>>> import numpy as np
>>> np.set_printoptions(precision=2, suppress=True, linewidth=200)
>>> rd = lambda a: np.round(a, 2) + 0
>>> feats = np.load("data.npy")
>>> rd(feats)
array([[ 0.5 , -0.27, -0.42],
       [-0.27,  0.14,  0.23],
       [-0.42,  0.23,  0.36]])
>>> left, s, Vt = np.linalg.svd(feats)
>>> vecs = Vt[:(s > 1e-8).sum()]
>>> rng = np.random.default_rng(91311)
>>> x0 = feats[2] + -3 * feats[1] + rng.integers(2) * np.eye(3)[2]
>>> rd(x0)
array([ 0.38, -0.21,  0.68])
>>> print(rd(vecs.T @ vecs))
[[ 0.5  -0.27 -0.42]
 [-0.27  0.14  0.23]
 [-0.42  0.23  0.36]]
>>> print(rd(np.diag(vecs.T @ vecs)))
[0.5  0.14 0.36]
>>> np.linalg.matrix_rank(np.vstack([feats, x0]))
np.int64(2)
>>> x0 = np.array([3, 2, 0])
>>> rd(np.trace(feats))
np.float64(1.0)
>>> rd(np.eye(3) - feats)
array([[ 0.5 ,  0.27,  0.42],
       [ 0.27,  0.86, -0.23],
       [ 0.42, -0.23,  0.64]])
>>> rd(np.linalg.eigvalsh(2 * feats - np.eye(3)))
array([-1., -1.,  1.])
>>> print(rd(feats @ feats @ x0))
[ 0.96 -0.52 -0.81]
>>> P = np.triu(np.array([[2, -3, 3], [-2, 2, 3], [-1, 0, -2]]), 1) + np.eye(3)
>>> out = P @ feats @ np.linalg.inv(P)
>>> rd(out)
array([[ 0.04,  0.09, -0.43],
       [-1.53, -3.78, 17.23],
       [-0.42, -1.04,  4.74]])
>>> rd(P @ feats - feats @ P)
array([[-0.46,  1.74, -0.3 ],
       [-1.27, -0.12,  1.44],
       [ 0.  , -1.27,  0.58]])
>>> np.linalg.matrix_rank(out)
np.int64(1)
>>> data = np.load("dump.npy")
>>> data
array([[-3, -5, -1],
       [15, 25,  5]])
>>> np.argsort(-np.linalg.norm(feats, axis=0).round(6), kind="stable")[:3]
array([0, 2, 1])
>>> rd(np.linalg.norm(feats, 2) / np.linalg.norm(feats))
np.float64(1.0)
>>> np.linalg.matrix_rank(feats, rtol=0.1)
np.int64(1)
>>> left, s, Vt = np.linalg.svd(data)
>>> vecs = Vt[:(s > 1e-8).sum()]
>>> x0 = data[0] + -1 * data[1] + rng.integers(2) * np.eye(3)[2]
>>> print(x0)
[-18. -30.  -6.]
>>> print(np.allclose(vecs.T @ vecs @ x0, x0))
True
>>> np.linalg.matrix_rank(np.vstack([data, x0]))
np.int64(1)
>>> rd(np.diag(vecs.T @ vecs))
array([0.26, 0.71, 0.03])
>>> left, s, Vt = np.linalg.svd(data)
>>> np.argmax(s[:-1] / (s[1:] + 1e-6)) + 1
np.int64(1)
>>> print(rd(s))
[30.17  0.  ]
>>> out = left[:, :1] @ np.diag(s[:1]) @ Vt[:1]
>>> print(np.linalg.matrix_rank(data, rtol=0.05))
1
>>> rd(np.linalg.norm(data - out) / np.linalg.norm(data))
np.float64(0.0)
>>> rd(out)
array([[-3., -5., -1.],
       [15., 25.,  5.]])
>>> t3 = np.stack([data, 5 * data, data[::-1]])
>>> (t3 @ data.T).shape
(3, 2, 2)
>>> np.einsum("bij,cij->bc", t3, t3)
array([[  910,  4550,  -350],
       [ 4550, 22750, -1750],
       [ -350, -1750,   910]])
>>> t3.sum(axis=0)
array([[ -3,  -5,  -1],
       [ 87, 145,  29]])
>>> rd(np.linalg.norm(t3, axis=(1, 2)))
array([ 30.17, 150.83,  30.17])
>>> r = np.linalg.matrix_rank(data)
>>> r
np.int64(1)
>>> ns = np.linalg.svd(data)[2][r:].T
>>> [int(np.linalg.matrix_rank(data[:, :j + 1])) for j in range(3)]
[1, 1, 1]
>>> [int(np.linalg.matrix_rank(data[:i])) for i in range(1, len(data) + 1)]
[1, 1]
>>> rd(data @ ns)
array([[0., 0.],
       [0., 0.]])
>>> rd(ns @ ns.T)
array([[ 0.74, -0.43, -0.09],
       [-0.43,  0.29, -0.14],
       [-0.09, -0.14,  0.97]])
>>> np.linalg.matrix_rank(data.T @ data), np.linalg.matrix_rank(data @ data.T)
(np.int64(1), np.int64(1))
>>> ns.shape
(3, 2)
>>> m1 = np.array([[-1, 2, -1], [-2, -3, 0], [3, 8, -1]])
>>> cov = m1.T @ m1
>>> cov
array([[ 14,  28,  -2],
       [ 28,  77, -10],
       [ -2, -10,   2]])
>>> np.allclose(cov, cov.T)
True
>>> np.linalg.matrix_rank(cov)
np.int64(2)
>>> (m1 @ m1.T).shape
(3, 3)
>>> left, s, Vt = np.linalg.svd(m1)
>>> vecs = Vt[:(s > 1e-8).sum()]
>>> x0 = m1[2] + -2 * m1[1] + rng.integers(2) * np.eye(3)[1]
>>> x0
array([ 7., 15., -1.])
>>> np.linalg.matrix_rank(np.vstack([m1, x0]))
np.int64(3)
>>> rd(np.linalg.norm(x0 - vecs.T @ vecs @ x0))
np.float64(0.25)
>>> np.allclose(vecs.T @ vecs @ x0, x0)
False
>>> J = np.array([[4.0, 1.0, 1.0], [1.0, 4.0, 1.0], [1.0, 1.0, 4.0]])
>>> J
array([[4., 1., 1.],
       [1., 4., 1.],
       [1., 1., 4.]])
>>> rd((feats + feats.T) / 2)
array([[ 0.5 , -0.27, -0.42],
       [-0.27,  0.14,  0.23],
       [-0.42,  0.23,  0.36]])
>>> np.linalg.determinant(feats)
Traceback (most recent call last):
  File "<python-input-72>", line 1, in <module>
    np.linalg.determinant(feats)
    ^^^^^^^^^^^^^^^^^^^^^
AttributeError: module 'numpy.linalg' has no attribute 'determinant'
>>> rd(np.sort(np.abs(np.linalg.eigvals(feats))))
array([0., 0., 1.])
>>> rd(feats @ feats)
array([[ 0.5 , -0.27, -0.42],
       [-0.27,  0.14,  0.23],
       [-0.42,  0.23,  0.36]])
>>> (feats - feats.T) / 2
array([[0., 0., 0.],
       [0., 0., 0.],
       [0., 0., 0.]])
>>> np.allclose(feats @ feats.T, feats.T @ feats)
True
>>> out = np.array([[1, 1], [1, -1]])
>>> F = np.kron(out, np.kron(out, out))[rng.permutation(8)][:3]
>>> F
array([[ 1,  1,  1,  1,  1,  1,  1,  1],
       [ 1, -1, -1,  1,  1, -1, -1,  1],
       [ 1,  1,  1,  1, -1, -1, -1, -1]])
>>> t3 = np.stack([F, 3 * F, F[::-1]])
>>> t3.shape
(3, 3, 8)
>>> np.linalg.matrix_rank(t3.reshape(3, -1))
np.int64(2)
>>> out = F / np.sqrt((F ** 2).mean(axis=1, keepdims=True))
>>> rd(np.linalg.norm(out, axis=1))
array([2.83, 2.83, 2.83])
>>> np.linalg.matrix_rank(F - F.mean(axis=1, keepdims=True))
np.int64(2)
>>> F - F.mean(axis=1, keepdims=True)
array([[ 0.,  0.,  0.,  0.,  0.,  0.,  0.,  0.],
       [ 1., -1., -1.,  1.,  1., -1., -1.,  1.],
       [ 1.,  1.,  1.,  1., -1., -1., -1., -1.]])
>>> W1 = np.array([[5, 3, 2, 4, 0],
...     [1, 3, 1, 5, 0],
...     [5, 2, 2, 4, 0],
...     [0, 0, 3, 5, 5],
...     [0, 4, 2, 3, 0],
...     [1, 3, 5, 4, 5],
...     [2, 4, 5, 1, 3],
...     [5, 1, 4, 3, 0]])
>>> beta = np.array([0, 2, 2, 2, -1])
>>> H = np.maximum(F @ W1 + beta, 0)
>>> print((H > 0).astype(int))
[[1 1 1 1 1]
 [1 0 0 1 0]
 [1 0 0 1 0]]
>>> cent = np.array([[-2, -2], [3, 2], [4, -4], [1, -1], [-5, 5]])
>>> W1 @ cent
array([[ 11, -16],
       [ 16,  -5],
       [  8, -18],
       [ -8,   8],
       [ 23,  -3],
       [  6,   5],
       [ 14,  -2],
       [ 12, -27]])
>>> (H @ cent).round(6).argmax(axis=1)
array([0, 0, 0])
>>> H @ cent
array([[103, -69],
       [  1,  -5],
       [  3, -15]])
>>> np.linalg.norm(F, axis=1).argmax()
np.int64(0)
>>> rd(np.linalg.norm(F, 2))
np.float64(2.83)
>>> out = F + rng.integers(-2, 3, (3, 2)) @ rng.integers(-2, 3, (2, 8))
>>> out
array([[ 3,  5,  1,  3,  1, -3,  1,  1],
       [ 5, -5, -5, -3, -3,  1, -5, -3],
       [-2,  1,  3,  2,  1,  0,  1,  1]])
>>> print(np.linalg.matrix_rank(out - F, tol=1e-8))
2
>>> W0 = np.array([[-7, -5], [0, -7]])
>>> out = np.linalg.invert(W0)
Traceback (most recent call last):
  File "<python-input-101>", line 1, in <module>
    out = np.linalg.invert(W0)
          ^^^^^^^^^^^^^^^^
AttributeError: module 'numpy.linalg' has no attribute 'invert'
>>> out = np.linalg.inv(W0)
>>> (np.abs(out) > 1e-9).astype(int)
array([[1, 1],
       [0, 1]])
>>> rd(np.linalg.det(W0) * out)
array([[-7.,  5.],
       [ 0., -7.]])
>>> print(rd(out))
[[-0.14  0.1 ]
 [ 0.   -0.14]]
>>> f = np.array([-1, -2])
>>> np.polyval(f, W0[0])
array([5, 3])
>>> np.array([np.convolve(row, f, "same") for row in W0])
array([[ 7, 19],
       [ 0,  7]])
>>> np.convolve(W0[0], f)
array([ 7, 19, 10])
>>> np.einsum("ij,ji->", W0, W0)
np.int64(98)
>>> print(rd(np.linalg.eigvals(W0).sum().real))
-14.0
>>> rd(np.linalg.det(W0[::-1]))
np.float64(-49.0)
>>> print(rd(np.linalg.det(W0.T)))
49.0
>>> np.poly(W0)
array([ 1., 14., 49.])
>>> rd(np.linalg.det(2 * W0)), rd(np.linalg.det(W0))
(np.float64(196.0), np.float64(49.0))
>>> M = np.array([[-0.3, 10.0, 0.6, -0.9],
...     [1.2, 0.0, 0.1, 0.5],
...     [0.4, 8.0, -0.6, -1.3]])
>>> cov = M.T @ M
>>> np.linalg.matrix_rank(cov)
np.int64(3)
>>> rd(np.linalg.eigvalsh(cov)[::-1])
array([166.31,   1.83,   1.04,   0.  ])
>>> rd(np.linalg.svd(M, compute_uv=False) ** 2)
array([166.31,   1.83,   1.04])
>>> print(rd(cov))
[[  1.69   0.2   -0.3    0.35]
 [  0.2  164.     1.2  -19.4 ]
 [ -0.3    1.2    0.73   0.29]
 [  0.35 -19.4    0.29   2.75]]
>>> (M @ M.T).shape
(3, 3)
>>> out = np.array([[0, 2], [0, 1], [1, 2], [0, 0]])
>>> rd(np.einsum("ik,kj->ji", M, out))
array([[ 0.6,  0.1, -0.6],
       [10.6,  2.6,  7.6]])
>>> rd(M @ out)
array([[ 0.6, 10.6],
       [ 0.1,  2.6],
       [-0.6,  7.6]])
>>> np.linalg.matrix_rank(np.vstack([M, out.T]))
np.int64(4)
>>> np.linalg.matrix_rank(M @ out)
np.int64(2)
>>> print(np.einsum("ij,ij->i", M, M))
[101.26   1.7   66.21]
>>> np.vstack([M, out.T]).shape
(5, 4)
>>> x0 = np.array([-3, -2, -2, -3])
>>> h = np.maximum(M @ x0, 0)
>>> np.maximum(M @ (3 * x0), 0)
array([0., 0., 0.])
>>> f = np.array([0, -1])
>>> print(np.convolve(M[0], f))
[  0.    0.3 -10.   -0.6   0.9]
>>> np.cross(M[0, :3], M[1, :3])
array([  1.  ,   0.75, -12.  ])
>>> print(np.array([np.convolve(row, f, "same") for row in M]))
[[  0.    0.3 -10.   -0.6]
 [  0.   -1.2   0.   -0.1]
 [  0.   -0.4  -8.    0.6]]
>>> np.correlate(M[0], M[1], "full")
array([-0.15,  4.97,  1.3 , -0.75, 11.91,  0.72, -1.08])
>>> np.polyval(f, M[0])
array([-1., -1., -1., -1.])
>>> arr = np.load("a.npy")
>>> arr
array([[7.56, 4.06, 3.82],
       [5.32, 3.51, 4.12],
       [6.77, 3.77, 2.45],
       [4.77, 3.77, 2.1 ],
       [8.11, 4.19, 3.22],
       [7.23, 2.64, 2.39],
       [5.81, 3.86, 2.75],
       [6.81, 2.67, 2.92],
       [5.94, 3.17, 1.17],
       [4.54, 2.4 , 3.07],
       [4.88, 1.95, 1.99],
       [5.65, 4.27, 3.49],
       [5.32, 3.11, 3.19],
       [5.71, 2.22, 3.61]])
>>> P = arr @ np.linalg.solve(arr.T @ arr, arr.T)
>>> rd(np.diag(P))
array([0.12, 0.32, 0.16, 0.28, 0.16, 0.32, 0.15, 0.21, 0.35, 0.14, 0.1 , 0.28, 0.1 , 0.33])
>>> rd(np.linalg.eigvalsh(P))
array([0., 0., 0., 0., 0., 0., 0., 0., 0., 0., 0., 1., 1., 1.])
